$ python3 -q
>>> import numpy as np
>>> np.set_printoptions(suppress=True, linewidth=120)
>>> rd = lambda a: np.round(a, 2) + 0
>>> X = np.load("sample9.npy")
>>> rd(X)
array([[ 1.43, -1.3 ,  3.78,  0.32,  4.96],
       [-3.21,  4.51,  2.44,  0.97,  2.22],
       [-2.06, -1.36,  0.67, -7.93, -0.9 ],
       [-1.07, -0.25,  3.55, -1.74, -5.85],
       [ 1.88,  0.1 ,  5.36,  1.97, -0.39],
       [ 1.18, -1.12, -1.86,  0.59, -0.67],
       [ 1.27, -5.92,  1.31, -0.05, -0.93],
       [ 6.68,  1.32,  0.82, -2.59,  0.1 ]])
>>> proj = X @ np.linalg.solve(X.T @ X, X.T)
>>> np.trace(proj)
np.float64(5.0)
>>> other = np.array([[2, 5, 1, 1],
...     [3, 3, 1, 1],
...     [2, 0, 2, 5],
...     [5, 5, 0, 2],
...     [2, 3, 2, 0],
...     [0, 5, 1, 1],
...     [1, 5, 0, 3],
...     [5, 4, 2, 3],
...     [0, 0, 0, 5],
...     [0, 1, 0, 0],
...     [0, 1, 5, 1]])
>>> W2 = np.array([[0, 1, -1, -2, 1, 1, -2, 1, -1, 1, 0, 1],
...     [-1, -2, -2, -2, -1, 1, 2, -2, 1, -1, 2, 0],
...     [-2, 1, 2, -1, -1, -1, -2, 2, 2, -2, 0, -1],
...     [1, 0, 0, 2, 0, -2, -2, -1, 2, 0, -2, 2]])
>>> rng = np.random.default_rng(211904)
>>> A = other @ W2 + 0.02 * rng.normal(size=(11, 12))
>>> rd(A)
array([[ -5.99,  -7.  ,  -9.97, -12.96,  -4.05,   4.03,   2.01,  -7.03,   6.99,  -5.03,   8.01,   3.01],
       [ -4.02,  -2.03,  -6.98, -11.01,  -0.98,   3.03,  -4.02,  -1.98,   4.02,  -2.02,   3.97,   4.02],
       [  0.98,   4.  ,   2.04,   3.98,  -0.02, -10.02, -17.97,   0.99,  12.01,  -2.01,  -9.99,   9.98],
       [ -3.  ,  -5.  , -15.04, -16.  ,   0.  ,   6.  ,  -4.04,  -6.99,   4.01,  -0.01,   6.05,   9.  ],
       [ -7.01,  -1.97,  -3.99, -11.98,  -3.  ,   2.97,  -2.03,  -0.01,   5.01,  -4.99,   6.  ,   0.  ],
       [ -6.  ,  -8.98,  -8.  ,  -8.97,  -6.01,   1.97,   5.99,  -9.01,   8.99,  -7.  ,   7.97,   0.99],
       [ -1.99,  -9.01, -10.97,  -6.01,  -4.02,  -0.01,   2.02, -12.02,  10.02,  -3.96,   3.98,   6.97],
       [ -5.01,  -1.02,  -9.01, -13.99,  -1.02,   1.02, -11.97,  -2.  ,   8.98,  -2.99,   2.01,   9.01],
       [  4.96,  -0.01,  -0.01,  10.  ,  -0.01, -10.  ,  -9.96,  -4.99,  10.01,  -0.02,  -9.99,   9.99],
       [ -0.97,  -2.05,  -1.98,  -2.03,  -1.01,   1.02,   1.96,  -2.01,   1.02,  -1.02,   2.  ,  -0.01],
       [-10.02,   2.98,   8.02,  -4.99,  -6.  ,  -5.97,  -9.96,   6.99,  13.01, -10.98,   0.03,  -3.01]])
>>> T = np.stack([X, -1 * X, X[::-1]])
>>> rd(T.sum(axis=0))
array([[ 6.68,  1.32,  0.82, -2.59,  0.1 ],
       [ 1.27, -5.92,  1.31, -0.05, -0.93],
       [ 1.18, -1.12, -1.86,  0.59, -0.67],
       [ 1.88,  0.1 ,  5.36,  1.97, -0.39],
       [-1.07, -0.25,  3.55, -1.74, -5.85],
       [-2.06, -1.36,  0.67, -7.93, -0.9 ],
       [-3.21,  4.51,  2.44,  0.97,  2.22],
       [ 1.43, -1.3 ,  3.78,  0.32,  4.96]])
>>> f, g = X[5], X[7]
>>> rd(f @ g)
np.float64(3.29)
>>> rd(f @ f)
np.float64(6.88)
>>> p = (f @ g) / (f @ f) * f
>>> rd(p)
array([ 0.56, -0.54, -0.89,  0.28, -0.32])
>>> rd(np.linalg.norm(f + g) ** 2 + np.linalg.norm(f - g) ** 2)
np.float64(121.33)
>>> rd(np.linalg.norm(X[5], 1)), rd(np.linalg.norm(X[5], np.inf))
(np.float64(5.41), np.float64(1.86))
>>> np.linalg.norm(X, axis=1).argmax()
np.int64(2)
>>> rd(np.linalg.norm(X, axis=1))
array([6.55, 6.52, 8.38, 7.14, 6.03, 2.62, 6.26, 7.33])
>>> rd(np.linalg.norm(X[5] - X[7]))
np.float64(7.35)
>>> rd(np.linalg.norm(X, 1)), rd(np.linalg.norm(X, np.inf))
(np.float64(19.8), np.float64(13.35))
>>> rd(np.linalg.norm(X, axis=0))
array([8.3 , 7.87, 8.24, 8.83, 8.13])
>>> other = np.c_[X[:, :1] @ np.array([[0]]), np.array([6, 8, 5, 6, 3, 9, 3, 9])]
>>> other
array([[0., 6.],
       [0., 8.],
       [0., 5.],
       [0., 6.],
       [0., 3.],
       [0., 9.],
       [0., 3.],
       [0., 9.]])
>>> rd(np.linalg.lstsq(X, other[:, 0])[0])
array([0., 0., 0., 0., 0.])
>>> rd(np.linalg.norm(np.linalg.qr(X)[0].T @ other, axis=0) ** 2 / ((other ** 2).sum(axis=0) + 1e-12))
array([0.  , 0.45])
>>> np.linalg.matrix_rank(other)
np.int64(1)
>>> np.linalg.matrix_rank(np.c_[X, other])
np.int64(6)
>>> x = np.array([-2, -2, -3, 0, 1])
>>> y = X @ x
>>> rd(np.linalg.pinv(X) @ X)
array([[1., 0., 0., 0., 0.],
       [0., 1., 0., 0., 0.],
       [0., 0., 1., 0., 0.],
       [0., 0., 0., 1., 0.],
       [0., 0., 0., 0., 1.]])
>>> rd(y)
array([ -6.65,  -7.73,   3.92, -13.84, -20.44,   4.78,   4.43, -18.35])
>>> y = y + 0.1 * rng.normal(size=8)
>>> rd(y)
array([ -6.5 ,  -7.79,   4.05, -13.88, -20.34,   4.82,   4.32, -18.35])
>>> coef, *_ = np.linalg.lstsq(X, y)
>>> coef.round()
array([-2., -2., -3., -0.,  1.])
>>> [round(float(np.linalg.norm(np.linalg.solve(X.T @ X + lam * np.eye(5), X.T @ y))), 2) for lam in (0, 1, 10, 100)]
[4.24, 4.17, 3.62, 1.61]
>>> rd(np.linalg.norm(y - X @ coef))
np.float64(0.2)
>>> rd(X.T @ (y - X @ coef))
array([0., 0., 0., 0., 0.])
